% python3 -q
>>> import numpy as np
>>> from numpy import linalg as LA
>>> np.set_printoptions(precision=2, suppress=True, linewidth=200, floatmode="fixed")
>>> rnd = lambda a: np.round(a, 2) + 0
>>> M = np.loadtxt("case8.csv", delimiter=",")
>>> M
array([[ -0.50,   0.30,   0.30,  -0.70,   0.20,  -0.20,  -0.10],
       [ -0.40,   0.00,  -1.10,   0.70,  -0.30,   0.20,  -0.10],
       [ 24.00, -20.00,   8.00,  10.00, -10.00,  28.00, -20.00],
       [ -1.00,   1.70,  -1.00,   0.90,   2.00,   3.20,   1.10],
       [  0.40,  -2.70,  -0.60,   1.50,   0.30,  -1.00,  -0.30],
       [ -0.90,  -0.50,   2.70,   0.50,  -0.70,   0.60,   0.40],
       [  0.00,  -0.10,   0.30,   1.20,  -1.10,   0.60,   0.50],
       [  0.10,  -2.80,  -1.70,  -1.00,  -0.60,  -0.20,  -0.10],
       [  1.00,  -0.50,   1.60,   0.60,   0.70,   0.70,  -0.40],
       [ -2.40,  -0.20,  -0.10,  -1.40,   0.40,   1.00,  -1.50],
       [ -3.00,   0.30,  -1.50,   0.20,   0.50,  -0.10,   0.70],
       [ -0.30,   0.80,  -1.40,   1.10,  -0.50,  -0.30,   2.00],
       [ -0.90,  -0.60,   1.00,  -0.10,   0.10,  -1.10,   0.30],
       [ -0.60,  -0.60,  -0.80,  -0.60,  -2.50,   0.30,   0.60],
       [  0.40,   0.40,  -1.40,  -1.30,   0.30,  -1.20,   1.50],
       [  1.00,  -0.60,  -0.30,  -0.60,  -0.50,   0.70,   1.10],
       [ -0.20,   0.80,  -0.90,   0.20,  -1.50,   2.70,   0.00],
       [ -1.70,  -0.70,   1.40,  -1.40,  -0.90,   0.40,   1.00],
       [  1.30,  -1.20,  -2.50,   3.10,  -2.20,   1.20,  -0.90],
       [ -1.60,   0.50,   0.00,   2.00,  -0.20,  -0.80,  -1.40],
       [  0.50,   1.00,   1.60,  -0.40,   0.60,   0.20,  -0.20],
       [ -0.40,   1.50,  -0.70,   0.90,   0.10,   0.10,  -0.90],
       [  0.40,  -0.70,  -1.60,  -0.70,   0.20,   0.80,   2.30],
       [  0.70,  -0.80,   0.10,   0.10,  -1.80,   0.80,  -1.30],
       [  0.20,  -0.70,   1.50,   1.20,  -0.60,  -0.40,  -0.90],
       [ -0.80,   0.00,   1.20,  -0.30,   0.50,   0.00,  -0.10],
       [ -0.40,   1.00,   2.20,   0.90,  -0.60,   0.10,   1.00],
       [  1.60,  -1.20,   0.90,  -3.00,  -1.40,  -0.60,   2.00],
       [ -1.80,  -1.40,   0.70,  -0.30,   1.40,  -1.50,   0.10],
       [  0.50,  -1.70,   0.90,  -0.70,   0.70,   0.30,  -0.50],
       [ -0.40,  -0.20,  -0.70,  -0.50,   0.20,  -0.50,   0.20],
       [  2.20,  -0.70,  -0.30,   1.30,   1.10,   0.70,  -2.10],
       [ -0.40,   1.60,   0.20,   1.00,  -0.20,   1.00,  -1.20],
       [ -0.60,   0.60,   0.30,  -0.70,   1.30,   0.00,  -0.70],
       [ -0.40,   1.40,   0.00,  -0.70,  -0.50,  -0.90,  -0.80],
       [  1.10,   0.50,   0.30,  -0.40,  -2.30,   1.10,   0.30],
       [ -0.30,  -1.80,   0.60,   1.30,   0.00,   0.60,  -0.70],
       [ -0.10,  -1.60,  -1.90,  -1.80,  -0.40,   1.10,  -1.60],
       [ -0.60,  -1.80,   1.60,   0.40,  -0.10,  -0.50,   0.10],
       [ -0.50,   1.00,  -0.60,  -0.90,   0.00,  -0.60,   0.50]])
>>> # row 2 dominates
>>> r0, r1 = M[22], M[2]
>>> rnd(r0 @ r1)
np.float64(-21.8)
>>> pr = (r0 @ r1) / (r0 @ r0) * r0
>>> rnd((r1 - pr) @ r0)
np.float64(0.0)
